$ ipython --no-banner

In [1]: import numpy as np

In [2]: np.set_printoptions(precision=1, suppress=True, linewidth=200)

In [3]: data = np.load("arr.npy")

In [4]: data.round(1) + 0
Out[4]: 
array([[-0.1,  0.1,  0. , -0.3,  0.2,  0.2, -0.2,  0. ,  0.4, -0.3,  0.5,  0.1,  0.2,  0. , -0.2,  0.4],
       [-0.2,  0. , -0.3,  0. ,  0.2,  0. ,  0.3, -0.2,  0.3,  0.4,  0. ,  0.1, -0.2,  0.1, -0.6, -0.2],
       [-0.1,  0.3, -0.1,  0.2, -0.4, -0.3, -0.1,  0.2,  0.2, -0.4, -0.1, -0.3,  0. ,  0.5, -0.2, -0.1],
       [-0.2,  0.1,  0.3, -0.2, -0.1,  0.5, -0.1,  0.2,  0.1, -0.1,  0.1,  0.1, -0.3,  0.2,  0.2, -0.5],
       [-0.3, -0.5,  0.2,  0. , -0.2, -0.4, -0.3,  0.3,  0.2,  0.3,  0.1,  0.2,  0. ,  0. ,  0. ,  0. ],
       [-0.2, -0.2,  0. , -0.2,  0.1, -0.1, -0.2, -0.3,  0.1, -0.3, -0.5, -0.1,  0.4, -0.2, -0.1, -0.4],
       [-0.2,  0. , -0.2,  0.1, -0.2,  0.2, -0.5, -0.1, -0.4, -0.1, -0.2,  0.4, -0.3, -0.1, -0.3,  0.2],
       [-0.2,  0.1,  0.5,  0.6,  0.1, -0.1,  0. , -0.4,  0.3, -0.1,  0. ,  0. , -0.2, -0.2,  0. ,  0.1],
       [ 0. , -0.1, -0.2,  0.2,  0.1, -0.2,  0.1,  0.3, -0.2, -0.4,  0.4,  0. , -0.1, -0.5, -0.2, -0.4],
       [ 0.2, -0.1,  0.4, -0.1,  0.1,  0.2, -0.2,  0.1, -0.1,  0.2,  0. , -0.6,  0. , -0.1, -0.5,  0. ],
       [ 0.4, -0.1, -0.3,  0.3,  0. ,  0.3, -0.2,  0.3,  0.6,  0. , -0.3,  0. ,  0. , -0.2,  0.1,  0. ],
       [ 0.1,  0.3, -0.1, -0.4, -0.5, -0.2, -0.1, -0.2,  0.2,  0.2,  0.1, -0.1, -0.3, -0.4,  0.1, -0.1],
       [ 0.2, -0.1, -0.2, -0.1,  0.4, -0.2, -0.4, -0.2,  0.1, -0.1,  0.1, -0.2, -0.5,  0.3,  0.3, -0.1],
       [ 0.1, -0.2,  0.2, -0.4,  0.1, -0.1,  0.4,  0.2,  0.1, -0.4, -0.4,  0.1, -0.5,  0. , -0.2,  0.2],
       [ 0.5,  0.3,  0.3,  0. ,  0.1, -0.2, -0.2,  0. ,  0. ,  0. ,  0. ,  0.5,  0.1,  0.2, -0.2, -0.3],
       [-0.3,  0.5,  0. , -0.1,  0.4, -0.2, -0.2,  0.4,  0. ,  0.2, -0.3, -0.1,  0. , -0.1,  0.1,  0.1]])

In [5]: np.linalg.norm(data, axis=0)
Out[5]: array([1., 1., 1., 1., 1., 1., 1., 1., 1., 1., 1., 1., 1., 1., 1., 1.])

In [6]: print(np.linalg.svd(data, compute_uv=False))
[1. 1. 1. 1. 1. 1. 1. 1. 1. 1. 1. 1. 1. 1. 1. 1.]
